>>> import numpy as np
>>> np.set_printoptions(precision=2, suppress=True, linewidth=100, sign=" ")
>>> mat = np.loadtxt("data.csv", delimiter=",")
>>> mat
array([[-1.77,  1.26, -2.07],
       [-0.88, -0.57,  2.81],
       [ 2.73, -0.62, -1.08],
       [-2.83,  0.82,  0.55],
       [-2.84,  0.94,  0.18],
       [-2.5 ,  0.37,  1.62],
       [-1.86, -0.08,  2.36],
       [ 2.8 , -0.73, -0.8 ],
       [-1.36,  1.22, -2.38],
       [ 2.42, -1.24,  1.26],
       [-0.78,  1.1 , -2.68],
       [-0.24, -0.81,  2.88],
       [-0.56,  1.05, -2.75],
       [ 2.61, -0.48, -1.39],
       [-1.43,  1.23, -2.34],
       [-0.91,  1.13, -2.62],
       [ 2.59, -0.46, -1.44],
       [-2.84,  0.85,  0.46],
       [-1.41, -0.32,  2.63],
       [-2.46,  1.23, -1.19],
       [-1.64,  1.25, -2.18],
       [-1.28,  1.2 , -2.43],
       [ 0.84, -1.12,  2.65],
       [-0.05, -0.87,  2.87],
       [-1.65,  1.25, -2.17],
       [ 1.1 ,  0.47, -2.75],
       [-1.94,  1.27, -1.91],
       [ 0.31,  0.78, -2.88],
       [ 2.55, -0.42, -1.52],
       [ 1.23,  0.41, -2.71],
       [ 0.43,  0.74, -2.87],
       [-2.53,  1.21, -1.06],
       [ 2.66, -1.16,  0.75],
       [-2.08,  1.27, -1.75],
       [ 2.85, -0.92, -0.25],
       [-2.76,  1.1 , -0.42],
       [-1.88,  1.27, -1.97],
       [-0.35, -0.77,  2.88],
       [ 2.16, -0.11, -2.08],
       [ 1.64, -1.25,  2.18],
       [ 1.04, -1.16,  2.56],
       [ 2.83, -0.82, -0.55],
       [-2.3 ,  0.21,  1.92]])
>>> r = np.linalg.matrix_rank(mat)
>>> r
np.int64(2)
>>> ns = np.linalg.svd(mat)[2][r:].T
>>> [int(np.linalg.matrix_rank(mat[:i])) for i in range(1, len(mat) + 1)]
[1, 2, 2, 2, 2, 2, 2, 2, 2, 2, 2, 2, 2, 2, 2, 2, 2, 2, 2, 2, 2, 2, 2, 2, 2, 2, 2, 2, 2, 2, 2, 2, 2, 2, 2, 2, 2, 2, 2, 2, 2, 2, 2]
>>> [int(np.linalg.matrix_rank(np.delete(mat, i, axis=0))) for i in range(43)]
[2, 2, 2, 2, 2, 2, 2, 2, 2, 2, 2, 2, 2, 2, 2, 2, 2, 2, 2, 2, 2, 2, 2, 2, 2, 2, 2, 2, 2, 2, 2, 2, 2, 2, 2, 2, 2, 2, 2, 2, 2, 2, 2]
>>> rng = np.random.default_rng(3671)
>>> arr = (rng.random((7, 7)) < 0.3) + np.eye(7)
>>> arr /= arr.sum(axis=1, keepdims=True)
>>> arr
array([[ 0.33,  0.33,  0.  ,  0.  ,  0.33,  0.  ,  0.  ],
       [ 0.2 ,  0.2 ,  0.  ,  0.2 ,  0.2 ,  0.  ,  0.2 ],
       [ 0.  ,  0.  ,  0.33,  0.33,  0.  ,  0.  ,  0.33],
       [ 0.  ,  0.  ,  0.33,  0.33,  0.33,  0.  ,  0.  ],
       [ 0.33,  0.33,  0.  ,  0.  ,  0.33,  0.  ,  0.  ],
       [ 0.  ,  0.  ,  0.  ,  0.2 ,  0.2 ,  0.4 ,  0.2 ],
       [ 0.33,  0.  ,  0.33,  0.  ,  0.  ,  0.  ,  0.33]])
>>> # rows 0 and 4 are equal
>>> np.linalg.matrix_power(arr, 4)
array([[ 0.26,  0.23,  0.07,  0.09,  0.26,  0.  ,  0.09],
       [ 0.23,  0.19,  0.11,  0.12,  0.23,  0.  ,  0.12],
       [ 0.18,  0.11,  0.21,  0.16,  0.18,  0.  ,  0.16],
       [ 0.2 ,  0.15,  0.16,  0.15,  0.21,  0.  ,  0.13],
       [ 0.26,  0.23,  0.07,  0.09,  0.26,  0.  ,  0.09],
       [ 0.2 ,  0.15,  0.14,  0.13,  0.21,  0.03,  0.13],
       [ 0.21,  0.15,  0.16,  0.13,  0.2 ,  0.  ,  0.15]])
>>> arr @ arr
array([[ 0.29,  0.29,  0.  ,  0.07,  0.29,  0.  ,  0.07],
       [ 0.24,  0.17,  0.13,  0.11,  0.24,  0.  ,  0.11],
       [ 0.11,  0.  ,  0.33,  0.22,  0.11,  0.  ,  0.22],
       [ 0.11,  0.11,  0.22,  0.22,  0.22,  0.  ,  0.11],
       [ 0.29,  0.29,  0.  ,  0.07,  0.29,  0.  ,  0.07],
       [ 0.13,  0.07,  0.13,  0.15,  0.21,  0.16,  0.15],
       [ 0.22,  0.11,  0.22,  0.11,  0.11,  0.  ,  0.22]])
>>> (arr + arr.T) / 2
array([[ 0.33,  0.27,  0.  ,  0.  ,  0.33,  0.  ,  0.17],
       [ 0.27,  0.2 ,  0.  ,  0.1 ,  0.27,  0.  ,  0.1 ],
       [ 0.  ,  0.  ,  0.33,  0.33,  0.  ,  0.  ,  0.33],
       [ 0.  ,  0.1 ,  0.33,  0.33,  0.17,  0.1 ,  0.  ],
       [ 0.33,  0.27,  0.  ,  0.17,  0.33,  0.1 ,  0.  ],
       [ 0.  ,  0.  ,  0.  ,  0.1 ,  0.1 ,  0.4 ,  0.1 ],
       [ 0.17,  0.1 ,  0.33,  0.  ,  0.  ,  0.1 ,  0.33]])
>>> np.allclose(arr @ arr.T, arr.T @ arr)
False
>>> np.linalg.determinant(arr)
Traceback (most recent call last):
  File "<python-input-18>", line 1, in <module>
    np.linalg.determinant(arr)
    ^^^^^^^^^^^^^^^^^^^^^
AttributeError: module 'numpy.linalg' has no attribute 'determinant'
>>> round(float(np.abs(np.linalg.eigvals(arr)).max()), 2)
1.0
>>> round(float(np.linalg.det(arr)), 2)
0.0
